$ python -q
>>> import numpy as np
>>> from numpy import linalg as LA
>>> np.set_printoptions(suppress=True, linewidth=140)
>>> F = np.loadtxt("dump.csv", delimiter=",")
>>> F
array([[ -3.,   1.,   1.,   0.,   2.,   0.],
       [ -4.,  -2.,   0.,   2.,   2.,   2.],
       [ -6.,   0.,   2.,  -1.,   1.,   5.],
       [ -6.,  -1.,   1.,   1.,   2.,   5.],
       [ -6.,  -2.,   4.,   3.,   1.,   5.],
       [ -6.,  -1.,   2.,   5.,   3.,   2.],
       [ -9.,  -3.,   2.,   8.,   5.,   3.],
       [ -9.,  -5.,   5.,   8.,   3.,   6.],
       [-10.,  -4.,   6.,   7.,   1.,   9.],
       [ -9.,  -1.,   9.,   6.,   0.,  12.],
       [ -7.,  -4.,   8.,   4.,  -1.,  15.],
       [ -8.,  -2.,   8.,   2.,  -1.,  15.],
       [ -7.,  -1.,   8.,   3.,  -1.,  15.],
       [ -9.,   1.,   7.,   6.,  -4.,  17.],
       [-10.,  -2.,   8.,   6.,  -3.,  16.],
       [-10.,   1.,  11.,   4.,  -1.,  15.],
       [ -9.,   3.,  14.,   4.,  -3.,  17.],
       [ -8.,   3.,  15.,   3.,  -5.,  20.],
       [ -7.,   3.,  15.,   6.,  -3.,  18.],
       [-10.,   6.,  18.,   9.,  -2.,  17.],
       [-13.,   5.,  21.,   8.,  -5.,  14.],
       [-14.,   2.,  19.,   5.,  -3.,  11.],
       [-13.,  -1.,  18.,   6.,  -1.,  13.],
       [-10.,  -2.,  17.,   8.,  -2.,  11.],
       [-13.,   1.,  16.,  10.,  -2.,  14.],
       [-11.,   2.,  16.,   7.,  -2.,  12.],
       [-11.,   3.,  16.,   4.,  -4.,  11.],
       [-11.,   3.,  14.,   4.,  -7.,   8.],
       [-14.,   2.,  17.,   5.,  -9.,   5.],
       [-11.,  -1.,  16.,   3.,  -9.,   2.],
       [ -9.,  -4.,  18.,   5.,  -7.,   4.],
       [ -8.,  -7.,  20.,   3.,  -7.,   4.],
       [-11.,  -8.,  18.,   4.,  -9.,   4.],
       [-13., -11.,  15.,   4.,  -9.,   6.],
       [-12.,  -8.,  13.,   4., -11.,   7.],
       [-10.,  -9.,  10.,   4., -11.,   4.],
       [-10.,  -8.,  13.,   7.,  -9.,   2.]])
>>> Ac = (F - F.mean(axis=0)) / F.std(axis=0)
>>> np.round(Ac.std(axis=0), 2)
array([1., 1., 1., 1., 1., 1.])
>>> b = LA.lstsq(np.delete(Ac, 2, axis=1), Ac[:, 2])[0]
>>> np.abs(b).argmax()
np.int64(3)
>>> x = np.array([3, 1, -3, 2, 3, 2])
>>> a = np.maximum(F @ x, 0)
>>> F.T @ a
array([-9., -3.,  2.,  8.,  5.,  3.])
>>> t3 = F.reshape(37, 2, -1)
>>> t3.sum(axis=1)
array([[ -3.,   3.,   1.],
       [ -2.,   0.,   2.],
       [ -7.,   1.,   7.],
       [ -5.,   1.,   6.],
       [ -3.,  -1.,   9.],
       [ -1.,   2.,   4.],
       [ -1.,   2.,   5.],
       [ -1.,  -2.,  11.],
       [ -3.,  -3.,  15.],
       [ -3.,  -1.,  21.],
       [ -3.,  -5.,  23.],
       [ -6.,  -3.,  23.],
       [ -4.,  -2.,  23.],
       [ -3.,  -3.,  24.],
       [ -4.,  -5.,  24.],
       [ -6.,   0.,  26.],
       [ -5.,   0.,  31.],
       [ -5.,  -2.,  35.],
       [ -1.,   0.,  33.],
       [ -1.,   4.,  35.],
       [ -5.,   0.,  35.],
       [ -9.,  -1.,  30.],
       [ -7.,  -2.,  31.],
       [ -2.,  -4.,  28.],
       [ -3.,  -1.,  30.],
       [ -4.,   0.,  28.],
       [ -7.,  -1.,  27.],
       [ -7.,  -4.,  22.],
       [ -9.,  -7.,  22.],
       [ -8., -10.,  18.],
       [ -4., -11.,  22.],
       [ -5., -14.,  24.],
       [ -7., -17.,  22.],
       [ -9., -20.,  21.],
       [ -8., -19.,  20.],
       [ -6., -20.,  14.],
       [ -3., -17.,  15.]])
>>> np.swapaxes(t3, 1, 2)[21]
array([[-14.,   5.],
       [  2.,  -3.],
       [ 19.,  11.]])
>>> feats = np.loadtxt("a.csv", delimiter=",")
>>> feats.round(2)
array([[-0.44, -0.07,  0.71,  0.11,  0.08, -0.52],
       [-0.21, -0.04, -0.24,  0.06, -0.91, -0.27],
       [ 0.39,  0.2 , -0.24, -0.4 ,  0.17, -0.75],
       [-0.09, -0.59,  0.12, -0.77, -0.08,  0.15],
       [ 0.09,  0.71,  0.41, -0.42, -0.26,  0.26],
       [-0.77,  0.3 , -0.44, -0.24,  0.26,  0.01]])
>>> q, vecs = LA.qr(feats[:, :1])[0], LA.qr(feats[:, 1:])[0]
>>> sigma = LA.svd(q.T @ vecs, compute_uv=False)
>>> np.degrees(np.arccos(sigma.clip(0, 1)))
array([90.])
>>> sigma.round(2) + 0
array([0.])
>>> other = LA.inv(feats)
>>> np.round(LA.inv(other), 2)
array([[-0.44, -0.07,  0.71,  0.11,  0.08, -0.52],
       [-0.21, -0.04, -0.24,  0.06, -0.91, -0.27],
       [ 0.39,  0.2 , -0.24, -0.4 ,  0.17, -0.75],
       [-0.09, -0.59,  0.12, -0.77, -0.08,  0.15],
       [ 0.09,  0.71,  0.41, -0.42, -0.26,  0.26],
       [-0.77,  0.3 , -0.44, -0.24,  0.26,  0.01]])
>>> other.round(2)
array([[-0.44, -0.21,  0.39, -0.09,  0.09, -0.77],
       [-0.07, -0.04,  0.2 , -0.59,  0.71,  0.3 ],
       [ 0.71, -0.24, -0.24,  0.12,  0.41, -0.44],
       [ 0.11,  0.06, -0.4 , -0.77, -0.42, -0.24],
       [ 0.08, -0.91,  0.17, -0.08, -0.26,  0.26],
       [-0.52, -0.27, -0.75,  0.15,  0.26,  0.01]])
>>> round(float(LA.det(feats) * LA.det(other)), 2)
1.0
>>> np.round(LA.slogdet(feats)[0], 2)
np.float64(-1.0)
>>> np.round(feats @ other, 2) + 0
array([[1., 0., 0., 0., 0., 0.],
       [0., 1., 0., 0., 0., 0.],
       [0., 0., 1., 0., 0., 0.],
       [0., 0., 0., 1., 0., 0.],
       [0., 0., 0., 0., 1., 0.],
       [0., 0., 0., 0., 0., 1.]])
>>> np.round(feats @ feats.T, 2) + 0
array([[1., 0., 0., 0., 0., 0.],
       [0., 1., 0., 0., 0., 0.],
       [0., 0., 1., 0., 0., 0.],
       [0., 0., 0., 1., 0., 0.],
       [0., 0., 0., 0., 1., 0.],
       [0., 0., 0., 0., 0., 1.]])
>>> np.round(feats.T @ feats, 2) + 0
array([[1., 0., 0., 0., 0., 0.],
       [0., 1., 0., 0., 0., 0.],
       [0., 0., 1., 0., 0., 0.],
       [0., 0., 0., 1., 0., 0.],
       [0., 0., 0., 0., 1., 0.],
       [0., 0., 0., 0., 0., 1.]])
>>> np.round(LA.norm(feats, axis=0), 2)
array([1., 1., 1., 1., 1., 1.])
>>> np.round(LA.svd(feats, compute_uv=False), 2)
array([1., 1., 1., 1., 1., 1.])
>>> round(float(feats[:, 3] @ feats[:, 1]), 2)
-0.0
>>> np.round(LA.pinv(feats), 2)
array([[-0.44, -0.21,  0.39, -0.09,  0.09, -0.77],
       [-0.07, -0.04,  0.2 , -0.59,  0.71,  0.3 ],
       [ 0.71, -0.24, -0.24,  0.12,  0.41, -0.44],
       [ 0.11,  0.06, -0.4 , -0.77, -0.42, -0.24],
       [ 0.08, -0.91,  0.17, -0.08, -0.26,  0.26],
       [-0.52, -0.27, -0.75,  0.15,  0.26,  0.01]])
>>> J = np.loadtxt("layer3.csv", delimiter=",")
>>> J.round(2) + 0
array([[ 0.13,  0.14, -0.04,  0.04,  0.14, -0.13, -0.11, -0.02, -0.02, -0.07, -0.13,  0.1 ,  0.08],
       [ 0.14,  0.16, -0.04,  0.04,  0.16, -0.14, -0.13, -0.03, -0.03, -0.08, -0.14,  0.11,  0.09],
       [-0.04, -0.04,  0.01, -0.01, -0.04,  0.04,  0.03,  0.01,  0.01,  0.02,  0.04, -0.03, -0.02],
       [ 0.04,  0.04, -0.01,  0.01,  0.04, -0.04, -0.03, -0.01, -0.01, -0.02, -0.04,  0.03,  0.02],
       [ 0.14,  0.16, -0.04,  0.04,  0.16, -0.14, -0.13, -0.03, -0.03, -0.08, -0.14,  0.11,  0.09],
       [-0.13, -0.14,  0.04, -0.04, -0.14,  0.13,  0.11,  0.02,  0.02,  0.07,  0.13, -0.1 , -0.08],
       [-0.11, -0.13,  0.03, -0.03, -0.13,  0.11,  0.1 ,  0.02,  0.02,  0.06,  0.11, -0.09, -0.07],
       [-0.02, -0.03,  0.01, -0.01, -0.03,  0.02,  0.02,  0.  ,  0.  ,  0.01,  0.02, -0.02, -0.01],
       [-0.02, -0.03,  0.01, -0.01, -0.03,  0.02,  0.02,  0.  ,  0.  ,  0.01,  0.02, -0.02, -0.01],
       [-0.07, -0.08,  0.02, -0.02, -0.08,  0.07,  0.06,  0.01,  0.01,  0.04,  0.07, -0.05, -0.04],
       [-0.13, -0.14,  0.04, -0.04, -0.14,  0.13,  0.11,  0.02,  0.02,  0.07,  0.13, -0.1 , -0.08],
       [ 0.1 ,  0.11, -0.03,  0.03,  0.11, -0.1 , -0.09, -0.02, -0.02, -0.05, -0.1 ,  0.08,  0.06],
       [ 0.08,  0.09, -0.02,  0.02,  0.09, -0.08, -0.07, -0.01, -0.01, -0.04, -0.08,  0.06,  0.05]])
>>> # symmetric
>>> U, sigma, Vh = LA.svd(J)
>>> vecs = Vh[:(sigma > 1e-8).sum()]
>>> rng = np.random.default_rng(940)
>>> x = J[11] + -1 * J[12] + rng.integers(2) * np.eye(13)[5]
>>> x.round(2) + 0
array([ 0.02,  0.02,  0.  ,  0.  ,  0.02,  0.98, -0.01,  0.  ,  0.  , -0.01, -0.02,  0.01,  0.01])
>>> np.allclose(vecs.T @ vecs @ x, x)
False
>>> round(LA.norm(x - vecs.T @ vecs @ x), 2)
np.float64(0.93)
>>> np.round(np.diag(vecs.T @ vecs), 2) + 0
array([0.13, 0.16, 0.01, 0.01, 0.16, 0.13, 0.1 , 0.  , 0.  , 0.04, 0.13, 0.08, 0.05])
>>> np.allclose(J, J.T)
True
>>> round(float(np.trace(J)), 2)
1.0
>>> np.allclose(J @ J.T, J.T @ J)
True
